$ python3 -q
>>> import numpy as np
>>> np.set_printoptions(precision=3, suppress=True, linewidth=100)
>>> E = np.loadtxt("block17.csv", delimiter=",")
>>> E
array([[-1.467,  3.054, -3.345, -1.26 , -0.861],
       [-2.69 , -2.746, -1.696, -0.79 ,  2.593],
       [-0.245, -2.7  , -1.328, -0.009, -3.986],
       [-3.424,  0.706,  3.016, -1.439, -1.27 ],
       [ 1.956, -0.587,  0.27 , -4.551,  0.198]])
>>> f = np.array([0, 3, 5, 2, 3])
>>> M2 = E + np.outer(f, np.eye(5)[2])
>>> np.linalg.matrix_rank(np.linalg.inv(M2) - np.linalg.inv(E), tol=1e-8)
np.int64(1)
>>> np.linalg.matrix_rank(M2 - E)
np.int64(1)
>>> print(np.round(np.linalg.det(M2) / np.linalg.det(E), 3), round(1 + np.linalg.solve(E, f)[2], 3))
0.804 0.804
>>> M2
array([[-1.467,  3.054, -3.345, -1.26 , -0.861],
       [-2.69 , -2.746,  1.304, -0.79 ,  2.593],
       [-0.245, -2.7  ,  3.672, -0.009, -3.986],
       [-3.424,  0.706,  5.016, -1.439, -1.27 ],
       [ 1.956, -0.587,  3.27 , -4.551,  0.198]])
>>> print(np.round(np.einsum("ii->", E), 3))
-6.783
>>> round(float(np.linalg.det(2 * E)), 3), round(float(np.linalg.det(E)), 3)
(100000.0, 3125.0)
>>> np.round(np.linalg.det(E.T), 3)
np.float64(3125.0)
>>> np.linalg.eigvals(E)
array([ 5.   +0.j   , -1.214+4.85j , -1.214-4.85j , -4.677+1.768j, -4.677-1.768j])
>>> np.kron(np.eye(2, dtype=int), E)
array([[-1.467,  3.054, -3.345, -1.26 , -0.861, -0.   ,  0.   , -0.   , -0.   , -0.   ],
       [-2.69 , -2.746, -1.696, -0.79 ,  2.593, -0.   , -0.   , -0.   , -0.   ,  0.   ],
       [-0.245, -2.7  , -1.328, -0.009, -3.986, -0.   , -0.   , -0.   , -0.   , -0.   ],
       [-3.424,  0.706,  3.016, -1.439, -1.27 , -0.   ,  0.   ,  0.   , -0.   , -0.   ],
       [ 1.956, -0.587,  0.27 , -4.551,  0.198,  0.   , -0.   ,  0.   , -0.   ,  0.   ],
       [-0.   ,  0.   , -0.   , -0.   , -0.   , -1.467,  3.054, -3.345, -1.26 , -0.861],
       [-0.   , -0.   , -0.   , -0.   ,  0.   , -2.69 , -2.746, -1.696, -0.79 ,  2.593],
       [-0.   , -0.   , -0.   , -0.   , -0.   , -0.245, -2.7  , -1.328, -0.009, -3.986],
       [-0.   ,  0.   ,  0.   , -0.   , -0.   , -3.424,  0.706,  3.016, -1.439, -1.27 ],
       [ 0.   , -0.   ,  0.   , -0.   ,  0.   ,  1.956, -0.587,  0.27 , -4.551,  0.198]])
>>> W0 = np.vander(np.arange(4) - 1, 4, increasing=True)
>>> W0
array([[ 1, -1,  1, -1],
       [ 1,  0,  0,  0],
       [ 1,  1,  1,  1],
       [ 1,  2,  4,  8]])
>>> # row 3 is much longer than the rest
>>> vec = np.array([-2, -1, 0, -1])
>>> target = W0 @ vec
>>> b, lr = np.zeros(4), 1 / np.linalg.norm(W0, 2) ** 2
>>> for i in range(10):
...     b -= lr * W0.T @ (W0 @ b - target)
...     if i % 2 == 0: print(i, round(np.linalg.norm(W0 @ b - target), 3))
... 
0 2.609
2 2.452
4 2.311
6 2.184
8 2.07
>>> np.round(np.linalg.cond(W0), 3)
np.float64(17.318)
>>> np.linalg.eigvals(W0)
array([ 8.327+0.j   ,  2.   +0.j   , -0.163+0.833j, -0.163-0.833j])
>>> print(np.poly(W0))
[  1. -10.  14.  -2.  12.]
>>> round(float(np.linalg.det(W0[::-1])), 3)
12.0
